% python3 -q
>>> import numpy as np
>>> from numpy import linalg as LA
>>> np.set_printoptions(suppress=True, linewidth=100)
>>> feats = np.load("a.npy")
>>> feats
array([[ -0.1,  -0.9,   1.2,   0.5,   1.1],
       [  0.5,   0.4,   0.2,   1.6,  -1.2],
       [  0.5,  -0.6,  -0.5,  -0.7,   1.5],
       [ -0.7,  -1.1,  -0.4,  -1.8,   0.6],
       [  1.3,   1.2,  -2. ,  -0.7,   0.8],
       [ 16. ,  10. , -12. ,  12. ,   0. ],
       [ -1.2,   0.1,  -0.8,   0.6,   1.4],
       [  1.1,   0.5,  -0.6,  -0.3,   0.9],
       [  0.4,   0.8,   0.1,   0.4,  -0.6],
       [ -0.8,   0.9,  -1.6,  -1.8,   0.6],
       [  0.3,  -2. ,   0.6,   0.2,   1. ]])
>>> basis = feats[[4, 2]].astype(float)
>>> for _ in range(6):
...     z = LA.norm(feats[:, None] - basis, axis=-1).argmin(axis=1)
...     basis = np.array([feats[z == j].mean(axis=0) for j in range(2)])
... 
>>> z
array([1, 1, 1, 1, 1, 0, 1, 1, 1, 1, 1])
>>> np.abs(basis[1] - basis[0]).argmax()
np.int64(0)
>>> m1 = np.load("mat.npy")
>>> m1
array([[ 2,  1, -3, -3, -3,  0, -2],
       [ 0, -2,  1, -2,  0,  3,  0],
       [ 0,  0, -1,  0, -2, -3, -2],
       [ 0,  0,  0, -3,  2, -2,  2],
       [ 0,  0,  0,  0, -2,  0, -1],
       [ 0,  0,  0,  0,  0, -1,  0],
       [ 0,  0,  0,  0,  0,  0,  1]])
>>> x = np.array([-2, 1, 1, 3, 2, -3, 2])
>>> rhs = m1 @ x
>>> c, lr = np.zeros(7), 1 / LA.norm(m1, 2) ** 2
>>> for i in range(8):
...     c -= lr * m1.T @ (m1 @ c - rhs)
...     if i % 2 == 0: print(i, round(LA.norm(m1 @ c - rhs), 3))
... 
0 11.103
2 2.547
4 0.827
6 0.589
>>> c.round(3)
array([-1.387,  0.777,  1.195,  3.061,  2.331, -3.102,  1.634])
>>> LA.matrix_rank(m1 - m1[0, 0] * np.eye(7))
np.int64(6)
>>> np.round(np.sort(LA.eigvals(m1)), 3)
array([-3., -2., -2., -1., -1.,  1.,  2.])
>>> np.prod(np.diag(m1)), round(LA.det(m1), 3)
(np.int64(-24), np.float64(-24.0))
>>> m1 @ m1
array([[  4,   0,  -2,   1,   0,  18,  -3],
       [  0,   4,  -3,  10,  -6,  -8,  -6],
       [  0,   0,   1,   0,   6,   6,   2],
       [  0,   0,   0,   9, -10,   8,  -6],
       [  0,   0,   0,   0,   4,   0,   1],
       [  0,   0,   0,   0,   0,   1,   0],
       [  0,   0,   0,   0,   0,   0,   1]])
>>> O, R = LA.qr(m1)
>>> np.allclose(R.T @ R, m1.T @ m1)
True
>>> O
array([[ 1.,  0.,  0.,  0.,  0.,  0.,  0.],
       [-0.,  1.,  0.,  0.,  0.,  0.,  0.],
       [-0., -0.,  1.,  0.,  0.,  0.,  0.],
       [-0., -0., -0.,  1.,  0.,  0.,  0.],
       [-0., -0., -0., -0.,  1.,  0.,  0.],
       [-0., -0., -0., -0., -0.,  1.,  0.],
       [-0., -0., -0., -0., -0., -0.,  1.]])
>>> u = np.array([0, -1])
>>> np.correlate(m1[0], m1[2], "full")
array([-4, -8, -1, 13, 19, 14, 13,  9,  7,  0,  2,  0,  0])
>>> np.array([np.convolve(row, u, "same") for row in m1])
array([[ 0, -2, -1,  3,  3,  3,  0],
       [ 0,  0,  2, -1,  2,  0, -3],
       [ 0,  0,  0,  1,  0,  2,  3],
       [ 0,  0,  0,  0,  3, -2,  2],
       [ 0,  0,  0,  0,  0,  2,  0],
       [ 0,  0,  0,  0,  0,  0,  1],
       [ 0,  0,  0,  0,  0,  0,  0]])
>>> arr = np.load("sample17.npy")
>>> arr.round(3)
array([[-20.93 ,  26.084,   4.014,  11.32 ,  -7.157, -31.562, -36.049],
       [ 14.045, -27.358, -31.631,   3.314, -19.289,  22.586,  29.449],
       [ 11.126,   1.711,   0.241,   0.528,  14.525,   7.683,  -3.16 ],
       [-17.819,  22.021,   7.47 ,  17.625,   2.807, -21.223, -18.369],
       [ -8.391,   3.033, -21.635,  16.157, -21.282, -17.692, -12.053],
       [  9.181,  -8.113,  -4.794,  -0.162,   4.836,  17.259,  14.225],
       [  2.591,  -8.54 ,  -5.042,  -6.832,  -6.767,  15.801,  11.77 ],
       [  9.167,  -4.627,  -6.15 ,  -8.145,  -0.488,  10.284,  -2.117],
       [-19.368,  32.903,  32.059,  -7.606,  14.391, -16.8  , -35.557],
       [  7.985,  -4.595, -10.456,  -4.863,  -4.449,   6.223,  -4.094],
       [ -6.503,  12.489,  -0.273,   3.924,  -2.037, -12.523, -20.164],
       [  1.633, -12.583, -17.352,  15.395,  -8.805,  11.729,  25.563],
       [ -6.06 ,   4.613,  -9.107,  14.847,  -6.012,  -8.091,  -3.084],
       [ 15.376, -10.78 , -13.906,   8.753,   6.92 ,  14.777,  15.051],
       [ -7.313,  11.071,   6.146,   1.919,   2.339,  -4.797, -10.716],
       [-17.928,  26.843,   4.456,  17.539,   0.388, -31.235, -33.265],
       [  4.237,  -6.271,  -3.226,  -8.119,  -3.315,  14.361,   6.909],
       [ -3.972,   2.432,  -5.793,   7.041,  -5.039,  -1.826,  -1.237],
       [ -3.523,   9.11 ,   0.573,  12.695,   6.585,  -5.48 ,  -5.061],
       [ 13.044,  -9.649,  -9.65 ,  -3.182,   2.136,  15.731,   8.354],
       [ -1.654,  -4.007, -12.647,  16.909,  -5.154,   2.624,  13.242],
       [ -2.931,   4.17 ,   1.367,  -0.457,  -0.328,   1.917,  -3.519],
       [ 11.344, -15.818, -16.431,   3.   ,  -4.503,  18.731,  20.661],
       [  1.697,  12.782,  14.158,   8.053,  24.724,   2.385,  -3.536],
       [ -3.54 ,   8.837,  -8.094,  18.506,   0.774, -12.685,  -9.727],
       [  2.39 ,  -7.612, -16.116,  11.28 ,  -8.071,   5.337,  11.648],
       [ 12.417,  -8.935, -10.25 ,  -4.254,   0.324,  13.905,   5.311],
       [  3.525,   2.052,   0.904, -13.206,  -1.15 ,   5.243, -11.811],
       [  1.556,   3.988,  13.922, -19.896,   6.762,  13.481,  -6.021],
       [  8.167,   8.119,  16.015, -11.053,  22.246,  11.246,  -8.362],
       [ -1.293,  17.92 ,  20.092, -15.446,  15.114,  -1.992, -26.988],
       [  1.993,  -1.352,  -6.72 ,  10.098,   1.786,   4.474,   7.016],
       [-12.062,  13.685,  12.701, -10.192,  -2.605,  -4.482, -17.528],
       [  2.139,   3.71 ,   5.227,   0.166,   9.716,   7.306,   0.792],
       [-12.796,  16.418,  14.454,  -5.199,   1.747,  -6.79 , -17.561]])
>>> cov = np.cov(arr, rowvar=False)
>>> np.round(np.corrcoef(arr[:, 5], arr[:, 4])[0, 1], 3)
np.float64(0.04)
>>> np.argwhere(np.triu(np.abs(np.corrcoef(arr.T)) > 0.8, 1))
array([[0, 1],
       [0, 5],
       [1, 2],
       [1, 5],
       [1, 6],
       [5, 6]])
>>> np.round(np.median(arr, axis=0), 3)
array([ 1.633,  3.033, -3.226,  1.919,  0.324,  4.474, -3.519])
>>> np.round(LA.eigvalsh(cov)[::-1], 3) + 0
array([755.541, 255.966,  71.503,  27.79 ,   0.   ,   0.   ,   0.   ])
>>> LA.lstsq(arr[:-1].T, arr[-1])[2]
np.int32(5)
>>> np.abs(np.diag(LA.qr(arr)[1])) > 1e-9
array([ True,  True,  True,  True,  True, False, False])
>>> round(float(np.trace(LA.pinv(arr) @ arr)), 3)
5.0
>>> np.allclose(arr[:-1].T @ LA.lstsq(arr[:-1].T, arr[-1])[0], arr[-1])
True
>>> F = np.array([[1, -1, 1, 1, 2, 0], [-1, -1, 2, 1, 2, 0], [2, 2, 1, 0, 1, 1]])
>>> F
array([[ 1, -1,  1,  1,  2,  0],
       [-1, -1,  2,  1,  2,  0],
       [ 2,  2,  1,  0,  1,  1]])
>>> w1 = np.array([[2, -3, -2, 2, 1],
...     [2, -3, 0, 3, 2],
...     [0, -1, -2, -1, 0],
...     [-1, -2, 0, 0, 0],
...     [0, 2, 3, 1, 2],
...     [-1, 3, -1, -3, 3]])
>>> c = np.array([-4, -5, 5, 1, 1])
>>> act = np.maximum(F @ w1 + c, 0)
>>> LA.matrix_rank(act)
np.int64(3)
>>> np.round((act > 0).mean(axis=0), 3)
array([0.333, 0.333, 1.   , 0.667, 1.   ])
>>> basis = np.array([[2, 0], [2, 0], [2, 2], [0, 0], [2, 0]])
>>> w1 @ basis
array([[-4, -4],
       [ 2,  0],
       [-6, -4],
       [-6,  0],
       [14,  6],
       [ 8, -2]])
>>> act @ basis
array([[22, 14],
       [24, 18],
       [32,  2]])
>>> u = np.array([7, 6, 9])
>>> np.polyval(u, F[0])
array([22, 10, 22, 22, 49,  9])
>>> np.correlate(F[0], F[2], "full")
array([1, 0, 0, 3, 4, 3, 1, 6, 6, 4, 0])
>>> np.array([np.convolve(row, u, "same") for row in F])
array([[ -1,  10,   4,  29,  21,  18],
       [-13,  -1,  10,  38,  21,  18],
       [ 26,  37,  24,  16,  13,  15]])
>>> mat = -1 * np.eye(8) + np.eye(8, k=1)
>>> mat
array([[-1.,  1.,  0.,  0.,  0.,  0.,  0.,  0.],
       [ 0., -1.,  1.,  0.,  0.,  0.,  0.,  0.],
       [ 0.,  0., -1.,  1.,  0.,  0.,  0.,  0.],
       [ 0.,  0.,  0., -1.,  1.,  0.,  0.,  0.],
       [ 0.,  0.,  0.,  0., -1.,  1.,  0.,  0.],
       [ 0.,  0.,  0.,  0.,  0., -1.,  1.,  0.],
       [ 0.,  0.,  0.,  0.,  0.,  0., -1.,  1.],
       [ 0.,  0.,  0.,  0.,  0.,  0.,  0., -1.]])
>>> Uu, s, vt = LA.svd(mat, full_matrices=False)
>>> s.round(3)
array([1.966, 1.865, 1.7  , 1.478, 1.205, 0.891, 0.547, 0.185])
>>> Uu.shape, s.shape, vt.shape
((8, 8), (8,), (8, 8))
